$ python -q
>>> import numpy as np
>>> import numpy.linalg as la
>>> np.set_printoptions(precision=1, suppress=True, linewidth=160)
>>> m1 = np.load("arr.npy")
>>> print(m1)
[[3. 2. 0. 0. 2. 0. 2. 2. 0.]
 [2. 3. 0. 0. 2. 0. 2. 2. 0.]
 [0. 0. 3. 2. 0. 2. 0. 0. 0.]
 [0. 0. 2. 3. 0. 2. 0. 0. 0.]
 [2. 2. 0. 0. 3. 0. 2. 2. 0.]
 [0. 0. 2. 2. 0. 3. 0. 0. 0.]
 [2. 2. 0. 0. 2. 0. 3. 2. 0.]
 [2. 2. 0. 0. 2. 0. 2. 3. 0.]
 [0. 0. 0. 0. 0. 0. 0. 0. 3.]]
>>> vec = np.ones(9)
>>> for _ in range(4):
...     vec = m1 @ vec
...     vec /= la.norm(vec)
...     print(round(vec @ m1 @ vec, 1))
... 
10.1
10.6
10.8
10.9
>>> print(vec.round(1) + 0)
[0.4 0.4 0.1 0.1 0.4 0.1 0.4 0.4 0. ]
>>> print(round(la.eigvalsh(m1)[-1], 1))
11.0
>>> print(m1 @ m1)
[[25. 24.  0.  0. 24.  0. 24. 24.  0.]
 [24. 25.  0.  0. 24.  0. 24. 24.  0.]
 [ 0.  0. 17. 16.  0. 16.  0.  0.  0.]
 [ 0.  0. 16. 17.  0. 16.  0.  0.  0.]
 [24. 24.  0.  0. 25.  0. 24. 24.  0.]
 [ 0.  0. 16. 16.  0. 17.  0.  0.  0.]
 [24. 24.  0.  0. 24.  0. 25. 24.  0.]
 [24. 24.  0.  0. 24.  0. 24. 25.  0.]
 [ 0.  0.  0.  0.  0.  0.  0.  0.  9.]]
>>> print(np.round(la.det(m1), 1))
231.0
>>> A = np.load("data.npy")
>>> print(A)
[[ 8  0  0]
 [ 4 -2  0]
 [ 9  7 -6]]
>>> rng = np.random.default_rng(6977)
>>> z = rng.permutation(3)
>>> print(z)
[0 1 2]
>>> other = A[z][:, z]
>>> print(np.diag(other))
[ 8 -2 -6]
>>> vec = np.array([4, 3, 0])
>>> rhs = A @ vec
>>> print(rhs)
[32 10 57]
>>> print(la.solve(A.T, A[2]))
[ 0. -0.  1.]
>>> print(np.round(la.solve(A, rhs), 1) + 0)
[4. 3. 0.]
>>> print(np.round(la.solve(A, -3 * rhs), 1) + 0)
[-12.  -9.   0.]
>>> M = np.array([[4, -4, -4, 10, -10, -10],
...     [4, -4, -4, 10, -10, -10],
...     [4, -2, 2, 10, -5, 5],
...     [6, -6, -6, -8, 8, 8],
...     [6, -6, -6, -8, 8, 8],
...     [6, -3, 3, -8, 4, -4]])
>>> print(M)
[[  4  -4  -4  10 -10 -10]
 [  4  -4  -4  10 -10 -10]
 [  4  -2   2  10  -5   5]
 [  6  -6  -6  -8   8   8]
 [  6  -6  -6  -8   8   8]
 [  6  -3   3  -8   4  -4]]
>>> U, sig, vt = la.svd(M)
>>> print(np.argmax(sig[:-1] / (sig[1:] + 1e-6)) + 1)
4
>>> other = U[:, :4] @ np.diag(sig[:4]) @ vt[:4]
>>> print(la.matrix_rank(M, rtol=0.05))
4
>>> print(round(la.norm(M - other) / la.norm(M), 1))
0.0
>>> print(la.matrix_rank(other))
4
>>> other = M / np.sqrt((M ** 2).mean(axis=1, keepdims=True))
>>> print(la.matrix_rank(M - M.mean(axis=1, keepdims=True)))
4
>>> print(M - M.mean(axis=1, keepdims=True))
[[ 6.3 -1.7 -1.7 12.3 -7.7 -7.7]
 [ 6.3 -1.7 -1.7 12.3 -7.7 -7.7]
 [ 1.7 -4.3 -0.3  7.7 -7.3  2.7]
 [ 5.7 -6.3 -6.3 -8.3  7.7  7.7]
 [ 5.7 -6.3 -6.3 -8.3  7.7  7.7]
 [ 6.3 -2.7  3.3 -7.7  4.3 -3.7]]
>>> print(la.matrix_rank(other) == la.matrix_rank(M))
True
>>> print(other[5])
[ 1.2 -0.6  0.6 -1.6  0.8 -0.8]
>>> data = 4 * np.eye(8) + np.ones((8, 8))
>>> print(data)
[[5. 1. 1. 1. 1. 1. 1. 1.]
 [1. 5. 1. 1. 1. 1. 1. 1.]
 [1. 1. 5. 1. 1. 1. 1. 1.]
 [1. 1. 1. 5. 1. 1. 1. 1.]
 [1. 1. 1. 1. 5. 1. 1. 1.]
 [1. 1. 1. 1. 1. 5. 1. 1.]
 [1. 1. 1. 1. 1. 1. 5. 1.]
 [1. 1. 1. 1. 1. 1. 1. 5.]]
>>> other = data + rng.integers(-2, 3, (8, 1)) @ rng.integers(-2, 3, (1, 8))
>>> print(other)
[[ 5.  1.  1.  1.  1.  1.  1.  1.]
 [ 3.  1.  5. -3.  5.  5. -3. -3.]
 [ 0.  3.  3.  3. -1. -1.  3.  3.]
 [ 3. -3.  5.  1.  5.  5. -3. -3.]
 [ 2. -1.  3. -1.  7.  3. -1. -1.]
 [ 1.  1.  1.  1.  1.  5.  1.  1.]
 [ 1.  1.  1.  1.  1.  1.  5.  1.]
 [-1.  5. -3.  5. -3. -3.  5.  9.]]
>>> print(np.round(la.svd(other - data, compute_uv=False), 1) + 0)
[20.1  0.   0.   0.   0.   0.   0.   0. ]
>>> print(other - data)
[[ 0.  0.  0.  0.  0.  0.  0.  0.]
 [ 2. -4.  4. -4.  4.  4. -4. -4.]
 [-1.  2. -2.  2. -2. -2.  2.  2.]
 [ 2. -4.  4. -4.  4.  4. -4. -4.]
 [ 1. -2.  2. -2.  2.  2. -2. -2.]
 [ 0.  0.  0.  0.  0.  0.  0.  0.]
 [ 0.  0.  0.  0.  0.  0.  0.  0.]
 [-2.  4. -4.  4. -4. -4.  4.  4.]]
>>> print(other[0] @ other[5])
16.0
>>> print(np.round(la.norm(other, "nuc"), 1))
52.0
>>> print(round(la.norm(other) ** 2 / la.norm(other, 2) ** 2, 1))
1.5
>>> print(la.norm(other, axis=1).argmax())
7
>>> print(round(float(la.norm(other, 2)), 1))
20.2
>>> print(round(float(la.norm(other[0] - other[5])), 1))
5.7
>>> vec = np.ones(8)
>>> for _ in range(4):
...     vec = data @ vec
...     vec /= la.norm(vec)
...     print(round(vec @ data @ vec, 1))
... 
12.0
12.0
12.0
12.0
>>> print(round(float(la.eigvalsh(data)[-1]), 1))
12.0
>>> def softmax(z):
...     e = np.exp(z - z.max(axis=-1, keepdims=True))
...     return e / e.sum(axis=-1, keepdims=True)
... 
>>> print(softmax(data).sum(axis=1))
[1. 1. 1. 1. 1. 1. 1. 1.]
>>> print(np.round(softmax(data[6] + 2), 1) + 0)
[0.  0.  0.  0.  0.  0.  0.9 0. ]
>>> S = data @ data.T / np.sqrt(8)
>>> print(softmax(S).round(6).argmax(axis=1))
[0 1 2 3 4 5 6 7]
>>> print(np.round(softmax(S), 1) + 0)
[[1. 0. 0. 0. 0. 0. 0. 0.]
 [0. 1. 0. 0. 0. 0. 0. 0.]
 [0. 0. 1. 0. 0. 0. 0. 0.]
 [0. 0. 0. 1. 0. 0. 0. 0.]
 [0. 0. 0. 0. 1. 0. 0. 0.]
 [0. 0. 0. 0. 0. 1. 0. 0.]
 [0. 0. 0. 0. 0. 0. 1. 0.]
 [0. 0. 0. 0. 0. 0. 0. 1.]]
